% python3 -q
>>> import numpy as np
>>> np.set_printoptions(precision=1, suppress=True, linewidth=120, legacy="1.25")
>>> F = np.loadtxt("x.csv", delimiter=",")
>>> print(F.round(1) + 0)
[[ 0.  -0.2  0.2]
 [ 0.   0.2 -0.2]
 [ 0.1 -0.6  0.6]
 [ 0.   0.3 -0.3]]
>>> f = np.array([-3, -3])
>>> print(np.round(np.correlate(F[1], F[0], "full"), 1) + 0)
[ 0.   0.  -0.1  0.   0. ]
>>> print(np.array([np.convolve(row, f, "same") for row in F]))
[[-0.1  0.4  0. ]
 [ 0.1 -0.6  0. ]
 [-0.2  1.7  0. ]
 [ 0.1 -0.8  0. ]]
>>> print(np.polyval(f, F[1]))
[-2.9 -3.7 -2.3]
>>> data = np.load("sample4.npy")
>>> print(data)
[[ 1.3 -1.   2. ]
 [ 0.   1.3 -2. ]
 [ 1.  -1.   2.3]]
>>> def softmax(z):
...     e = np.exp(z - z.max(axis=-1, keepdims=True))
...     return e / e.sum(axis=-1, keepdims=True)
... 
>>> print(softmax(data).sum(axis=1))
[1. 1. 1.]
>>> print(np.round(softmax(data[0]), 1) + 0)
[0.3 0.  0.6]
>>> S = data @ data.T / np.sqrt(3)
>>> print(softmax(S).round(6).argmax(axis=1))
[2 1 2]
>>> print(np.round(softmax(S), 1) + 0)
[[0.5 0.  0.5]
 [0.  1.  0. ]
 [0.4 0.  0.6]]
>>> print(np.round(softmax(S + np.triu(np.full(S.shape, -np.inf), 1)), 1) + 0)
[[1.  0.  0. ]
 [0.  1.  0. ]
 [0.4 0.  0.6]]
>>> rng = np.random.default_rng(18204)
>>> B = data + rng.integers(-2, 3, (3, 2)) @ rng.integers(-2, 3, (2, 3))
>>> print(B)
[[ 6.3 -3.   8. ]
 [ 2.  -6.7 -2. ]
 [-3.  -3.  -3.7]]
>>> print(B - data)
[[ 5. -2.  6.]
 [ 2. -8.  0.]
 [-4. -2. -6.]]
>>> print(np.round(np.linalg.svd(B - data, compute_uv=False), 1) + 0)
[10.8  8.5  0. ]
>>> print(np.abs(B - data).sum(axis=1))
[13. 10. 12.]
>>> print((data + data.T) / 2)
[[ 1.3 -0.5  1.5]
 [-0.5  1.3 -1.5]
 [ 1.5 -1.5  2.3]]
>>> print(data @ data)
[[ 3.7 -4.6  9.2]
 [-2.   3.7 -7.2]
 [ 3.6 -4.6  9.3]]
>>> q, Rm = np.linalg.qr(data)
>>> print(np.trace(q @ q.T))
3.0
>>> print(np.round(q.T @ q, 1) + 0)
[[1. 0. 0.]
 [0. 1. 0.]
 [0. 0. 1.]]
>>> print(np.allclose(Rm.T @ Rm, data.T @ data))
True
>>> print(np.round(abs(Rm[0, 0]), 1), round(np.linalg.norm(data[:, 0]), 1))
1.6 1.6
>>> vals, vecs = np.linalg.eig(data)
>>> print(np.sort(np.linalg.eigvals(data.T)))
[0.3 0.6 4. ]
>>> print(np.round(data @ vecs[:, 0] - vals[0] * vecs[:, 0], 1) + 0)
[0. 0. 0.]
>>> print(round(np.prod(vals), 1))
0.7
>>> print(vals)
[4.  0.6 0.3]
>>> M = np.loadtxt("mat.csv", delimiter=",")
>>> print(M)
[[-11.6  10.7   8.2]
 [  0.6   9.   11.6]
 [ 10.1   6.3  12.6]
 [ -5.3 -11.9 -29.4]
 [  1.6  -0.3  19.6]
 [  8.9   6.4  12.9]
 [ 13.9 -13.4  13.6]
 [-12.7   4.4  -1.5]
 [-10.7  11.1 -24.2]
 [ -9.6   2.7 -18.1]
 [-32.2 -14.7 -79.3]
 [ 22.1 -15.3  27.5]
 [ -0.1  -3.6  -6.3]
 [-10.9  -2.4  -8.5]
 [-14.   -3.8 -14.7]
 [ -7.7  -4.1 -34.1]
 [-17.1   3.6  -9.9]
 [ -0.1  -0.7  -2.7]
 [  8.8   0.5  11.9]
 [ -9.1 -18.3 -29.3]
 [  7.4   9.7   9.9]
 [  6.7  -8.3   2. ]
 [ 11.6 -14.6  19.9]
 [ 23.9 -17.9   6.3]
 [-18.3  -2.  -27.4]
 [-23.    4.  -28. ]]
>>> C2 = np.cov(M, rowvar=False)
>>> print(np.corrcoef(M.T))
[[ 1.  -0.2  0.8]
 [-0.2  1.   0.2]
 [ 0.8  0.2  1. ]]
>>> Ac = (M - M.mean(axis=0)) / M.std(axis=0)
>>> print(Ac.std(axis=0))
[1. 1. 1.]
>>> coef = np.linalg.lstsq(np.delete(Ac, 2, axis=1), Ac[:, 2])[0]
>>> print(np.abs(coef).argmax())
0
>>> print(coef)
[0.9 0.4]
>>> P = M @ np.linalg.solve(M.T @ M, M.T)
>>> print(np.round(np.diag(P), 1) + 0)
[0.1 0.  0.1 0.1 0.1 0.1 0.1 0.1 0.2 0.  0.5 0.2 0.  0.1 0.1 0.1 0.1 0.  0.  0.2 0.1 0.  0.2 0.3 0.1 0.1]
>>> print(round(np.trace(P), 1))
3.0
>>> print(np.allclose(P @ P, P))
True
>>> P = np.triu(np.array([[2, 9, 9], [4, 7, 3], [5, 0, 9]]), 1) + np.eye(3)
>>> B = P @ data @ np.linalg.inv(P)
>>> print(P @ data - data @ P)
[[ 9. -9. -6.]
 [ 3. -3.  3.]
 [ 0. -9. -6.]]
>>> print(np.round(np.linalg.det(B), 1))
0.7
>>> print(np.poly(B))
[ 1.  -4.9  3.7 -0.7]
>>> print(B)
[[ 10.3 -91.  185. ]
 [  3.  -28.7  64. ]
 [  1.  -10.   23.3]]
>>> vec = np.array([-1, -2, -2])
>>> target = M @ vec
>>> print(np.linalg.solve(M.T @ M, M.T @ target))
[-1. -2. -2.]
>>> try:
...     np.linalg.solve(M, target)
... except np.linalg.LinAlgError as e:
...     print("failed:", e)
... 
failed: Last 2 dimensions of the array must be square
>>> target = target + 0.1 * rng.normal(size=26)
>>> print(target)
[-26.2 -41.7 -47.9  87.8 -40.1 -47.4 -14.3   6.8  36.8  40.5 220.1 -46.5  19.9  32.6  50.8  84.1  29.8   6.9 -33.8
 104.3 -46.6   6.  -22.2  -0.7  76.9  71.1]
>>> coef, *_ = np.linalg.lstsq(M, target)
>>> print(np.round(M.T @ (target - M @ coef), 1) + 0)
[0. 0. 0.]
>>> W0 = np.load("w.npy")
>>> print(W0)
[[33 -3 -3]
 [ 6 -9  8]
 [-6  3 -3]]
>>> Uu, sig, VT = np.linalg.svd(W0)
>>> print(np.argmax(sig[:-1] / (sig[1:] + 1e-6)) + 1)
2
>>> B = Uu[:, :2] @ np.diag(sig[:2]) @ VT[:2]
>>> print(round(float(np.linalg.norm(W0 - B, 2)), 1), np.round(sig[2], 1))
0.7 0.7
>>> vals, vecs = np.linalg.eig(W0)
>>> print(np.round(W0 @ vecs[:, 0] - vals[0] * vecs[:, 0], 1) + 0)
[0. 0. 0.]
>>> print(np.sort(np.linalg.eigvals(W0 @ W0)))
[   0.6  128.6 1097.7]
>>> print(np.sort(np.linalg.eigvals(W0.T)))
[-11.3  -0.8  33.1]
>>> q = W0.astype(float).copy()
>>> for j in range(3):
...     q[:, j] -= q[:, :j] @ (q[:, :j].T @ q[:, j])
...     q[:, j] /= np.linalg.norm(q[:, j])
... 
>>> print(q)
[[ 1.   0.2 -0.1]
 [ 0.2 -0.9 -0.3]
 [-0.2  0.2 -1. ]]
>>> print(np.round(q.T @ W0, 1) + 0)
[[34.1 -5.  -1. ]
 [ 0.   8.6 -8.9]
 [ 0.   0.   1. ]]
>>> print(np.round(q.T @ q, 1) + 0)
[[1. 0. 0.]
 [0. 1. 0.]
 [0. 0. 1.]]
>>> B = np.array([[-1, -3], [1, -1], [2, 2]])
>>> K = np.tile(B, (2, 3))
>>> print(K)
[[-1 -3 -1 -3 -1 -3]
 [ 1 -1  1 -1  1 -1]
 [ 2  2  2  2  2  2]
 [-1 -3 -1 -3 -1 -3]
 [ 1 -1  1 -1  1 -1]
 [ 2  2  2  2  2  2]]
>>> print(np.argsort(-np.linalg.norm(K, axis=0).round(6), kind="stable")[:3])
[1 3 5]
>>> print(np.linalg.cond(K) > 100)
True
>>> f = np.array([0, 0, 5])
>>> print(np.cross(K[3, :3], K[0, :3]))
[0 0 0]
>>> m1 = np.array([[4, 5, 6], [7, 8, 9], [10, 11, 12], [13, 14, 15]])
>>> print(m1)
[[ 4  5  6]
 [ 7  8  9]
 [10 11 12]
 [13 14 15]]
>>> print(round(np.trace(np.linalg.pinv(m1) @ m1), 1))
2.0
>>> print(np.unique(m1.round(6), axis=0).shape)
(4, 3)
>>> print(np.linalg.lstsq(m1[:-1].T, m1[-1])[2])
2
>>> print(np.abs(np.diag(np.linalg.qr(m1)[1])) > 1e-9)
[ True  True False]
>>> try:
...     np.linalg.inv(m1)
... except np.linalg.LinAlgError as e:
...     print(repr(e))
... 
LinAlgError('Last 2 dimensions of the array must be square')
>>> feats = np.loadtxt("run18.csv", delimiter=",")
>>> print(feats.round(1) + 0)
[[ 0.   0.3  0.3]
 [ 0.1  0.4  0.3]
 [ 0.3  0.4  0.5]
 [ 0.4 -0.6  0.1]
 [ 1.2 -0.3  1.4]
 [-1.   0.4 -0.3]
 [ 0.5 -0.5  0.7]
 [-1.1  0.3 -1.1]
 [ 1.5  0.1  1.3]
 [ 0.7 -0.6  0.8]
 [-0.1  0.1  0.6]
 [ 0.3  0.4  0.4]
 [ 1.  -0.2  1.7]
 [ 0.6 -0.5  0.9]
 [ 0.3  0.  -0.2]
 [-0.2 -0.3  0.1]
 [ 0.5 -0.3  1.3]
 [-0.5  0.2 -0.5]
 [ 1.2 -0.4  1. ]
 [-0.7 -0.2 -0.5]
 [ 0.4 -0.2  0.9]
 [-2.8 -0.1 -3.1]
 [-0.4  0.2 -0.2]
 [ 0.3 -0.1 -0.1]
 [ 0.6 -0.4  0.3]
 [ 0.3  0.2  0. ]
 [ 1.1 -0.3  0.4]]
>>> Uu, sig, VT = np.linalg.svd(m1)
>>> vecs = VT[:(sig > 1e-8).sum()]
>>> vec = m1[3] + 2 * m1[1] + rng.integers(2) * np.eye(3)[0]
>>> print(vec)
[28. 30. 33.]
>>> print(np.allclose(vecs.T @ vecs @ vec, vec))
False
>>> print(np.diag(vecs.T @ vecs))
[0.8 0.3 0.8]
>>> vec = np.array([0, -2, -1])
>>> target = feats @ vec
>>> try:
...     np.linalg.solve(feats, target)
... except np.linalg.LinAlgError as e:
...     print(repr(e))
... 
LinAlgError('Last 2 dimensions of the array must be square')
>>> print(target.round(1) + 0)
[-0.9 -1.  -1.4  1.2 -0.8 -0.5  0.4  0.5 -1.4  0.5 -0.8 -1.2 -1.2  0.   0.2  0.4 -0.6  0.1 -0.2  0.9 -0.6  3.2 -0.1
  0.2  0.4 -0.4  0.2]
>>> print(np.round(np.linalg.pinv(feats) @ feats, 1) + 0)
[[1. 0. 0.]
 [0. 1. 0.]
 [0. 0. 1.]]
>>> target = target + 0.1 * rng.normal(size=27)
>>> print(target)
[-1.  -1.  -1.5  1.1 -0.8 -0.5  0.4  0.4 -1.5  0.5 -0.8 -1.3 -1.2  0.1  0.2  0.5 -0.6  0.2 -0.1  1.1 -0.6  3.1 -0.3
  0.3  0.4 -0.5  0.2]
>>> coef, *_ = np.linalg.lstsq(feats, target)
>>> print(round(np.linalg.norm(target - feats @ coef), 1))
0.3
>>> print(coef.round(1) + 0)
[ 0.  -2.1 -1. ]
>>> print([round(float(np.linalg.norm(np.linalg.solve(feats.T @ feats + lam * np.eye(3), feats.T @ target))), 2) for lam in (0, 1, 10, 100)])
[2.31, 1.72, 0.64, 0.17]
>>> B = feats / np.linalg.norm(feats, axis=1, keepdims=True)
>>> C2 = B @ B.T
>>> print((C2 - 2 * np.eye(27)).round(6).argmax(axis=1))
[ 1 11 11 24 12 22  9 17  4  6  0  2 20  6 23 19 20  7  4 21 16  7  5 14  9 11 24]
>>> print(np.linalg.norm(B, axis=1))
[1. 1. 1. 1. 1. 1. 1. 1. 1. 1. 1. 1. 1. 1. 1. 1. 1. 1. 1. 1. 1. 1. 1. 1. 1. 1. 1.]
